% python3 -q
>>> import numpy as np
>>> import numpy.linalg as la
>>> np.set_printoptions(suppress=True, linewidth=120)
>>> feats = np.loadtxt("m.csv", delimiter=",")
>>> feats
array([[ 4.4,  4.5,  0. ],
       [ 0.3,  0.2,  0.4],
       [-1.3, -1.7,  0.1],
       [-1.5, -1.7,  0.1],
       [ 1.7,  1.3,  0.1],
       [-2.2, -2.5,  0.3],
       [-1.6, -1.7,  0.3],
       [ 0.7,  1.3, -0.2],
       [ 0.9,  1.1, -0.3],
       [-0.7,  0.3,  0.1],
       [-0.5,  0.1, -0.3],
       [ 1.3,  0.9,  0. ],
       [ 2. ,  2.3,  0.4],
       [-0.1,  0.3,  0. ],
       [ 2.5,  3. ,  0.3],
       [-1.2, -0.7, -0.3]])
>>> idx = feats[:, 0] > np.median(feats[:, 0])
>>> f = feats[idx].mean(axis=0) - feats[~idx].mean(axis=0)
>>> ((feats - feats.mean(axis=0)) @ f > 0).astype(int)
array([1, 0, 0, 0, 1, 0, 0, 1, 1, 0, 0, 1, 1, 0, 1, 0])
>>> d = la.norm(feats[:, None] - feats[None], axis=-1)
>>> d[:5, :5].round(1)
array([[0. , 6. , 8.4, 8.6, 4.2],
       [6. , 0. , 2.5, 2.6, 1.8],
       [8.4, 2.5, 0. , 0.2, 4.2],
       [8.6, 2.6, 0.2, 0. , 4.4],
       [4.2, 1.8, 4.2, 4.4, 0. ]])
>>> np.unravel_index(d.round(6).argmax(), d.shape)
(np.int64(0), np.int64(5))
>>> d[3].round(1)
array([8.6, 2.6, 0.2, 0. , 4.4, 1.1, 0.2, 3.7, 3.7, 2.2, 2.1, 3.8, 5.3, 2.4, 6.2, 1.1])
>>> Z = feats[[14, 8]].astype(float)
>>> for _ in range(7):
...     idx = la.norm(feats[:, None] - Z, axis=-1).argmin(axis=1)
...     Z = np.array([feats[idx == j].mean(axis=0) for j in range(2)])
... 
>>> idx
array([0, 1, 1, 1, 0, 1, 1, 1, 1, 1, 1, 1, 0, 1, 0, 1])
>>> np.bincount(idx)
array([ 4, 12])
>>> np.abs(Z[1] - Z[0]).argmax()
np.int64(0)
>>> Z.round(1) + 0
array([[ 2.7,  2.8,  0.2],
       [-0.5, -0.3,  0. ]])
